$ python -q
>>> import numpy as np
>>> from numpy import linalg as LA
>>> np.set_printoptions(suppress=True, linewidth=100)
>>> X = np.loadtxt("test15.csv", delimiter=",")
>>> X
array([[ 1.,  0.,  0.,  0.,  0.],
       [ 0.,  1.,  0.,  0.,  0.],
       [-1.,  0.,  1.,  0.,  0.],
       [ 2.,  0., -2.,  1.,  0.],
       [ 2.,  2.,  2.,  2.,  1.]])
>>> np.round(np.abs(LA.eigvals(X)).max(), 1)
np.float64(1.0)
>>> (X + X.T) / 2
array([[ 1. ,  0. , -0.5,  1. ,  1. ],
       [ 0. ,  1. ,  0. ,  0. ,  1. ],
       [-0.5,  0. ,  1. , -1. ,  1. ],
       [ 1. ,  0. , -1. ,  1. ,  1. ],
       [ 1. ,  1. ,  1. ,  1. ,  1. ]])
>>> np.allclose(X, X.T)
False
>>> X @ X
array([[ 1.,  0.,  0.,  0.,  0.],
       [ 0.,  1.,  0.,  0.,  0.],
       [-2.,  0.,  1.,  0.,  0.],
       [ 6.,  0., -4.,  1.,  0.],
       [ 6.,  4.,  0.,  4.,  1.]])
>>> M = np.array([[-1, 0, 0, 0], [-2, 2, 0, 0], [2, 1, -2, 0], [2, 1, -1, -1]])
>>> M.ravel(order="F")
array([-1, -2,  2,  2,  0,  2,  1,  1,  0,  0, -2, -1,  0,  0,  0, -1])
>>> M.reshape(-1, 2)
array([[-1,  0],
       [ 0,  0],
       [-2,  2],
       [ 0,  0],
       [ 2,  1],
       [-2,  0],
       [ 2,  1],
       [-1, -1]])
>>> T = M.reshape(4, 2, -1)
>>> np.einsum("ihd,ihd->ih", T, T)
array([[1, 0],
       [8, 0],
       [5, 4],
       [5, 2]])
>>> T.shape
(4, 2, 2)
>>> T[:, 0]
array([[-1,  0],
       [-2,  2],
       [ 2,  1],
       [ 2,  1]])
>>> other = M[0, 0] * M[1:] - np.outer(M[1:, 0], M[0])
>>> other
array([[ 0, -2,  0,  0],
       [ 0, -1,  2,  0],
       [ 0, -1,  1,  1]])
>>> LA.matrix_rank(other), LA.matrix_rank(M)
(np.int64(3), np.int64(4))
>>> rng = np.random.default_rng(73)
>>> z = rng.permutation(4)
>>> z
array([2, 0, 3, 1])
>>> other = M[z][:, z]
>>> np.diag(other)
array([-2, -1, -1,  2])
>>> data = np.loadtxt("out16.csv", delimiter=",")
>>> data
array([[ 2.4, -0.2, -0.4,  0.3,  0.7],
       [-0.2,  1.7,  0.7,  0.6,  0.1],
       [-0.4,  0.7,  2.5, -0.4,  0.8],
       [ 0.3,  0.6, -0.4,  3. , -0.7],
       [ 0.7,  0.1,  0.8, -0.7,  2.4]])
>>> x0 = np.ones(5)
>>> for _ in range(7):
...     x0 = data @ x0
...     x0 /= LA.norm(x0)
...     print(round(x0 @ data @ x0, 1))
... 
3.0
3.1
3.1
3.2
3.3
3.5
3.6
>>> round(LA.eigvalsh(data)[-1], 1)
np.float64(3.9)
>>> np.round(np.sort(np.abs(LA.eigvals(data))), 1)
array([1. , 1.1, 2.9, 3.1, 3.9])
>>> round(float(LA.det(data)), 1)
38.2
>>> np.allclose(data, data.T)
True
>>> np.round(LA.matrix_power(data, 2), 1)
array([[ 6.5, -0.8, -1.7,  1.2,  2.8],
       [-0.8,  3.8,  2.9,  2.4,  0.4],
       [-1.7,  2.9,  7.7, -2.5,  4. ],
       [ 1.2,  2.4, -2.5, 10.1, -3.8],
       [ 2.8,  0.4,  4. , -3.8,  7.4]])
>>> feats = np.load("case9.npy")
>>> feats
array([[-6,  3,  3],
       [-4,  2,  0],
       [-6,  3,  4],
       [-6,  3,  2],
       [-2,  1,  3],
       [ 0,  0,  0],
       [ 0,  0,  1]])
>>> round(float(np.abs(LA.eigvals(M)).max()), 1)
2.0
>>> LA.matrix_power(M, 2)
array([[ 1,  0,  0,  0],
       [-2,  4,  0,  0],
       [-8,  0,  4,  0],
       [-8,  0,  3,  1]])
>>> M @ M
array([[ 1,  0,  0,  0],
       [-2,  4,  0,  0],
       [-8,  0,  4,  0],
       [-8,  0,  3,  1]])
>>> (M + M.T) / 2
array([[-1. , -1. ,  1. ,  1. ],
       [-1. ,  2. ,  0.5,  0.5],
       [ 1. ,  0.5, -2. , -0.5],
       [ 1. ,  0.5, -0.5, -1. ]])
>>> np.round(np.sort(np.abs(LA.eigvals(M))), 1)
array([1., 1., 2., 2.])
>>> round(LA.det(M), 1)
np.float64(-4.0)
>>> np.round(feats @ LA.pinv(feats) @ feats, 1) + 0
array([[-6.,  3.,  3.],
       [-4.,  2.,  0.],
       [-6.,  3.,  4.],
       [-6.,  3.,  2.],
       [-2.,  1.,  3.],
       [ 0.,  0.,  0.],
       [ 0.,  0.,  1.]])
>>> LA.lstsq(feats[:-1].T, feats[-1])[2]
np.int32(2)
>>> U, sv, vt = LA.svd(feats)
>>> vecs = vt[:(sv > 1e-8).sum()]
>>> x0 = feats[4] + 4 * feats[0] + rng.integers(2) * np.eye(3)[0]
>>> x0
array([-26.,  13.,  15.])
>>> np.round(LA.norm(x0 - vecs.T @ vecs @ x0), 1)
np.float64(0.0)
>>> np.allclose(vecs.T @ vecs @ x0, x0)
True
>>> LA.matrix_rank(np.vstack([feats, x0]))
np.int64(2)
>>> np.round(vecs.T @ vecs, 1) + 0
array([[ 0.8, -0.4,  0. ],
       [-0.4,  0.2,  0. ],
       [ 0. ,  0. ,  1. ]])
>>> F = np.array([[0.0, 0.0, -5.0, 4.0, -7.0],
...     [0.0, 0.0, -1.0, 3.0, 3.0],
...     [-5.0, -1.0, 0.0, 0.0, 0.0],
...     [4.0, 3.0, 0.0, 0.0, 0.0],
...     [-7.0, 3.0, 0.0, 0.0, 0.0]])
>>> ev, vecs = LA.eigh(F)
>>> np.abs(vecs[:, -1]).round(6).argmax()
np.int64(0)
>>> np.unique(ev.round(6) + 0, return_counts=True)[1]
array([1, 1, 1, 1, 1])
>>> np.round(vecs.T @ vecs, 1) + 0
array([[1., 0., 0., 0., 0.],
       [0., 1., 0., 0., 0.],
       [0., 0., 1., 0., 0.],
       [0., 0., 0., 1., 0.],
       [0., 0., 0., 0., 1.]])
>>> np.round(vecs @ np.diag(ev) @ vecs.T, 1) + 0
array([[ 0.,  0., -5.,  4., -7.],
       [ 0.,  0., -1.,  3.,  3.],
       [-5., -1.,  0.,  0.,  0.],
       [ 4.,  3.,  0.,  0.,  0.],
       [-7.,  3.,  0.,  0.,  0.]])
>>> J = np.load("mat.npy")
>>> J
array([[  9,   6,  12, -12],
       [  6,   4,   8,  -8],
       [ 12,   8,  16, -16],
       [-12,  -8, -16,  16]])
>>> # symmetric
>>> np.round(np.trace(LA.pinv(J) @ J), 1)
np.float64(1.0)
>>> np.unique(J.round(6), axis=0).shape
(4, 4)
>>> np.allclose(J[:-1].T @ LA.lstsq(J[:-1].T, J[-1])[0], J[-1])
True
>>> LA.lstsq(J[:-1].T, J[-1])[2]
np.int32(1)
>>> mat = rng.normal(size=(24, 4)) + 5 * np.array([3, -2, 0, -1])
>>> mat.round(1)
array([[ 14.6,  -9.7,   0.3,  -6.9],
       [ 15.5, -11. ,  -1.2,  -3.9],
       [ 13.4, -11.6,  -0.8,  -3.6],
       [ 15.9, -10.2,   1.8,  -5.8],
       [ 13.2,  -9.3,   0.2,  -4.7],
       [ 13.9,  -9.4,   0.3,  -6.3],
       [ 15.5,  -9.7,   1.4,  -5.4],
       [ 15.3,  -9.1,  -1.2,  -5.5],
       [ 14. , -10.6,   1.3,  -4.3],
       [ 15.4,  -9.7,   0.6,  -3.6],
       [ 15.6,  -8.5,   0.3,  -5. ],
       [ 15.4, -10.3,   0.5,  -7.5],
       [ 14.6, -10.6,  -1. ,  -4.3],
       [ 16. ,  -8.9,  -0.8,  -4.5],
       [ 13.4, -10.4,  -0.2,  -5.2],
       [ 14.8,  -9.1,  -1.8,  -4.8],
       [ 14.3, -10.2,   1.4,  -3.8],
       [ 15.2,  -7.6,   0.1,  -4.6],
       [ 16.1, -10.5,  -0.4,  -4.1],
       [ 13.5, -10.6,  -1.9,  -2.8],
       [ 14.5,  -9.4,  -1.3,  -3. ],
       [ 13.7, -10.4,   2.4,  -4.3],
       [ 14.7,  -8.7,   0.2,  -5. ],
       [ 14.4, -10.9,  -0.9,  -5.8]])
>>> other = mat / np.sqrt((mat ** 2).mean(axis=1, keepdims=True))
>>> LA.matrix_rank(other) == LA.matrix_rank(mat)
np.True_
>>> m1 = np.load("w.npy")
>>> m1
array([[-3, -2, -1],
       [ 0,  1,  2],
       [ 3,  4,  5],
       [ 6,  7,  8]])
>>> LA.matrix_rank(m1, rtol=0.1)
np.int64(2)
>>> np.round(LA.norm(m1, 2) / LA.norm(m1), 1)
np.float64(1.0)
>>> other = m1 / LA.norm(m1, axis=1, keepdims=True)
>>> G = other @ other.T
>>> (G - 2 * np.eye(4)).round(6).argmax(axis=1)
array([1, 2, 3, 2])
>>> G.round(1)
array([[ 1. , -0.5, -0.8, -0.9],
       [-0.5,  1. ,  0.9,  0.8],
       [-0.8,  0.9,  1. ,  1. ],
       [-0.9,  0.8,  1. ,  1. ]])
>>> (np.abs(G) > 0.9).astype(int)
array([[1, 0, 0, 0],
       [0, 1, 0, 0],
       [0, 0, 1, 1],
       [0, 0, 1, 1]])
>>> np.round(LA.norm(other, axis=1), 1)
array([1., 1., 1., 1.])
>>> G[3].round(1)
array([-0.9,  0.8,  1. ,  1. ])
